$ python -q
>>> import numpy as np
>>> from numpy import linalg as LA
>>> np.set_printoptions(suppress=True, linewidth=200)
>>> F = np.tanh(np.array([[-1.9],
...     [0.6],
...     [0.6],
...     [0.3],
...     [-0.7],
...     [1.0],
...     [1.8],
...     [-0.1],
...     [-0.2],
...     [-0.2],
...     [-1.8],
...     [-0.8],
...     [-1.6],
...     [-0.2],
...     [-0.2],
...     [0.5],
...     [1.1],
...     [0.3],
...     [0.9],
...     [0.1],
...     [-0.4],
...     [-0.4],
...     [-1.3],
...     [0.7],
...     [-0.9]]) @ np.array([[0.5, 0.5, 0.0]]))
>>> F.round(2)
array([[-0.74, -0.74,  0.  ],
       [ 0.29,  0.29,  0.  ],
       [ 0.29,  0.29,  0.  ],
       [ 0.15,  0.15,  0.  ],
       [-0.34, -0.34,  0.  ],
       [ 0.46,  0.46,  0.  ],
       [ 0.72,  0.72,  0.  ],
       [-0.05, -0.05,  0.  ],
       [-0.1 , -0.1 ,  0.  ],
       [-0.1 , -0.1 ,  0.  ],
       [-0.72, -0.72,  0.  ],
       [-0.38, -0.38,  0.  ],
       [-0.66, -0.66,  0.  ],
       [-0.1 , -0.1 ,  0.  ],
       [-0.1 , -0.1 ,  0.  ],
       [ 0.24,  0.24,  0.  ],
       [ 0.5 ,  0.5 ,  0.  ],
       [ 0.15,  0.15,  0.  ],
       [ 0.42,  0.42,  0.  ],
       [ 0.05,  0.05,  0.  ],
       [-0.2 , -0.2 ,  0.  ],
       [-0.2 , -0.2 ,  0.  ],
       [-0.57, -0.57,  0.  ],
       [ 0.34,  0.34,  0.  ],
       [-0.42, -0.42,  0.  ]])
>>> left, sigma, Vt = LA.svd(F)
>>> evecs = Vt[:(sigma > 1e-8).sum()]
>>> rng = np.random.default_rng(468)
>>> x0 = F[21] + -1 * F[0] + rng.integers(2) * np.eye(3)[0]
>>> x0.round(2)
array([0.54, 0.54, 0.  ])
>>> np.allclose(evecs.T @ evecs @ x0, x0)
True
>>> round(LA.norm(x0 - evecs.T @ evecs @ x0), 2)
np.float64(0.0)
>>> np.round(np.diag(evecs.T @ evecs), 2)
array([0.5, 0.5, 0. ])
>>> LA.matrix_rank(np.vstack([F, x0]))
np.int64(1)
>>> left, sigma, Vt = LA.svd(F, full_matrices=False)
>>> np.round(left.T @ F @ Vt.T, 2) + 0
array([[2.8, 0. , 0. ],
       [0. , 0. , 0. ],
       [0. , 0. , 0. ]])
>>> np.allclose(left * sigma @ Vt, F)
True
>>> (sigma > 1e-8).sum()
np.int64(1)
>>> sigma.round(2) + 0
array([2.8, 0. , 0. ])
>>> np.abs(left[:, 0]).round(6).argmax()
np.int64(0)
>>> np.cumsum(sigma ** 2) / np.sum(sigma ** 2)
array([1., 1., 1.])
>>> np.round(left.T @ left, 2) + 0
array([[1., 0., 0.],
       [0., 1., 0.],
       [0., 0., 1.]])
>>> Y = F + rng.integers(-2, 3, (25, 1)) @ rng.integers(-2, 3, (1, 3))
>>> Y.round(2)
array([[-1.74,  1.26,  2.  ],
       [ 0.29,  0.29,  0.  ],
       [-1.71,  4.29,  4.  ],
       [ 2.15, -3.85, -4.  ],
       [-0.34, -0.34,  0.  ],
       [-1.54,  4.46,  4.  ],
       [ 2.72, -3.28, -4.  ],
       [ 0.95, -2.05, -2.  ],
       [-0.1 , -0.1 ,  0.  ],
       [ 1.9 , -4.1 , -4.  ],
       [-1.72,  1.28,  2.  ],
       [-1.38,  1.62,  2.  ],
       [ 1.34, -4.66, -4.  ],
       [ 0.9 , -2.1 , -2.  ],
       [-2.1 ,  3.9 ,  4.  ],
       [ 2.24, -3.76, -4.  ],
       [-1.5 ,  4.5 ,  4.  ],
       [ 0.15,  0.15,  0.  ],
       [ 0.42,  0.42,  0.  ],
       [ 1.05, -1.95, -2.  ],
       [ 1.8 , -4.2 , -4.  ],
       [-2.2 ,  3.8 ,  4.  ],
       [-0.57, -0.57,  0.  ],
       [ 2.34, -3.66, -4.  ],
       [ 1.58, -4.42, -4.  ]])
>>> LA.matrix_rank(Y - F, tol=1e-8)
np.int64(1)
>>> np.round(LA.svd(Y - F, compute_uv=False), 2) + 0
array([22.85,  0.  ,  0.  ])
>>> np.abs(Y - F).sum(axis=1)
array([ 5.,  0., 10., 10.,  0., 10., 10.,  5.,  0., 10.,  5.,  5., 10.,  5., 10., 10., 10.,  0.,  0.,  5., 10., 10.,  0., 10., 10.])
>>> rank = LA.matrix_rank(F)
>>> rank
np.int64(1)
>>> ns = LA.svd(F)[2][rank:].T
>>> ns.shape
(3, 2)
>>> [int(LA.matrix_rank(np.delete(F, i, axis=0))) for i in range(25)]
[1, 1, 1, 1, 1, 1, 1, 1, 1, 1, 1, 1, 1, 1, 1, 1, 1, 1, 1, 1, 1, 1, 1, 1, 1]
>>> np.allclose(F @ ns, 0)
True
>>> feats = np.array([[4, -5, 4], [-5, -2, 0], [4, 0, -4]])
>>> q, r_ = LA.qr(feats)
>>> np.round(q @ r_, 2) + 0
array([[ 4., -5.,  4.],
       [-5., -2.,  0.],
       [ 4.,  0., -4.]])
>>> np.allclose(r_.T @ r_, feats.T @ feats)
True
>>> np.round(q.T @ q, 2) + 0
array([[1., 0., 0.],
       [0., 1., 0.],
       [0., 0., 1.]])
>>> np.round(np.abs(np.diag(r_)), 2)
array([7.55, 5.22, 4.16])
>>> round(float(LA.eigvalsh(feats).min()), 2)
-6.83
>>> Y = feats + rng.integers(-2, 3, (3, 2)) @ rng.integers(-2, 3, (2, 3))
>>> Y
array([[ 5, -6,  3],
       [-3, -1,  2],
       [ 2, -1, -6]])
>>> Y - feats
array([[ 1, -1, -1],
       [ 2,  1,  2],
       [-2, -1, -2]])
>>> np.round(LA.svd(Y - feats, compute_uv=False), 2) + 0
array([4.26, 1.69, 0.  ])
>>> ev, evecs = LA.eigh(feats)
>>> x0 = np.array([-2, 0, 0])
>>> (np.sign(evecs[:, -1].round(6)) == np.sign(evecs[0, -1].round(6))).astype(int)
array([1, 0, 1])
>>> x0 @ feats @ x0 / (x0 @ x0), round(ev[0], 2), round(ev[-1], 2)
(np.float64(4.0), np.float64(-6.83), np.float64(7.88))
>>> arr = np.load("out5.npy")
>>> arr
array([[0, 0, 0],
       [0, 0, 0],
       [0, 0, 0],
       [0, 4, 0],
       [0, 1, 0],
       [0, 0, 0],
       [0, 1, 0],
       [0, 0, 0],
       [0, 0, 0],
       [0, 0, 0],
       [0, 0, 0],
       [0, 0, 0],
       [0, 0, 0],
       [0, 0, 0],
       [0, 1, 0],
       [0, 4, 0],
       [0, 4, 0]])
>>> C2 = arr.T @ arr
>>> np.trace(C2), (arr ** 2).sum()
(np.int64(51), np.int64(51))
>>> np.round(LA.svd(arr, compute_uv=False), 2)
array([7.14, 0.  , 0.  ])
>>> arr.T @ arr
array([[ 0,  0,  0],
       [ 0, 51,  0],
       [ 0,  0,  0]])
>>> arr[:, 1] @ arr[:, 2]
np.int64(0)
>>> def softmax(z):
...     e = np.exp(z - z.max(axis=-1, keepdims=True))
...     return e / e.sum(axis=-1, keepdims=True)
... 
>>> np.round(softmax(10 * arr[3]), 2) + 0
array([0., 1., 0.])
>>> np.round(softmax(arr[3]), 2)
array([0.02, 0.96, 0.02])
>>> scores = arr @ arr.T / np.sqrt(3)
>>> softmax(scores).round(6).argmax(axis=1)
array([0, 0, 0, 3, 3, 0, 3, 0, 0, 0, 0, 0, 0, 0, 3, 3, 3])
>>> J = np.array([[-8, -9, 0, 0], [-3, 4, 0, 0], [0, 0, -8, -9], [0, 0, -3, 4]])
>>> ev, evecs = LA.eig(J)
>>> np.round(np.sort(LA.eigvals(J.T)), 2)
array([-9.94, -9.94,  5.94,  5.94])
>>> np.round(J @ evecs[:, 0] - ev[0] * evecs[:, 0], 2) + 0
array([0., 0., 0., 0.])
>>> np.round(np.sort(LA.eigvals(LA.inv(J))), 2)
array([-0.1 , -0.1 ,  0.17,  0.17])
